$ python -q
>>> import numpy as np
>>> np.set_printoptions(precision=3, suppress=True, linewidth=200, floatmode="fixed")
>>> u = np.array([4, 2, 3, 2, 2, 3, 5, 3])
>>> v = np.array([-5, -4, -4, -4])
>>> M = u[:, None] + v[None, :]
>>> print(M)
[[-1  0  0  0]
 [-3 -2 -2 -2]
 [-2 -1 -1 -1]
 [-3 -2 -2 -2]
 [-3 -2 -2 -2]
 [-2 -1 -1 -1]
 [ 0  1  1  1]
 [-2 -1 -1 -1]]
>>> # column 2 repeats column 1
>>> gram = M.T @ M
>>> print(np.allclose(gram, gram.T))
True
>>> print(np.round(np.linalg.eigvalsh(gram)[::-1], 3) + 0)
[85.761  2.239  0.000  0.000]
>>> print(np.round(np.linalg.svd(M, compute_uv=False) ** 2, 3) + 0)
[85.761  2.239  0.000  0.000]
>>> print((M @ M.T).shape)
(8, 8)
>>> U, sv, Vh = np.linalg.svd(M, full_matrices=False)
>>> print(np.round(np.sqrt((sv ** 2).sum()), 3), round(np.linalg.norm(M), 3))
9.381 9.381
>>> print(np.abs(U[:, 0]).round(6).argmax())
1
>>> print(np.round(sv / sv[0], 3) + 0)
[1.000 0.162 0.000 0.000]
>>> print((sv > 1e-8).sum())
2
>>> print(np.allclose(U * sv @ Vh, M))
True
>>> print(np.round(Vh @ Vh.T, 3) + 0)
[[1.000 0.000 0.000 0.000]
 [0.000 1.000 0.000 0.000]
 [0.000 0.000 1.000 0.000]
 [0.000 0.000 0.000 1.000]]
>>> print(np.cumsum(sv ** 2) / np.sum(sv ** 2))
[0.975 1.000 1.000 1.000]
>>> print(U.shape, sv.shape, Vh.shape)
(8, 4) (4,) (4, 4)
>>> print(np.round(U.T @ U, 3) + 0)
[[1.000 0.000 0.000 0.000]
 [0.000 1.000 0.000 0.000]
 [0.000 0.000 1.000 0.000]
 [0.000 0.000 0.000 1.000]]
>>> print(sv.round(3) + 0)
[9.261 1.496 0.000 0.000]
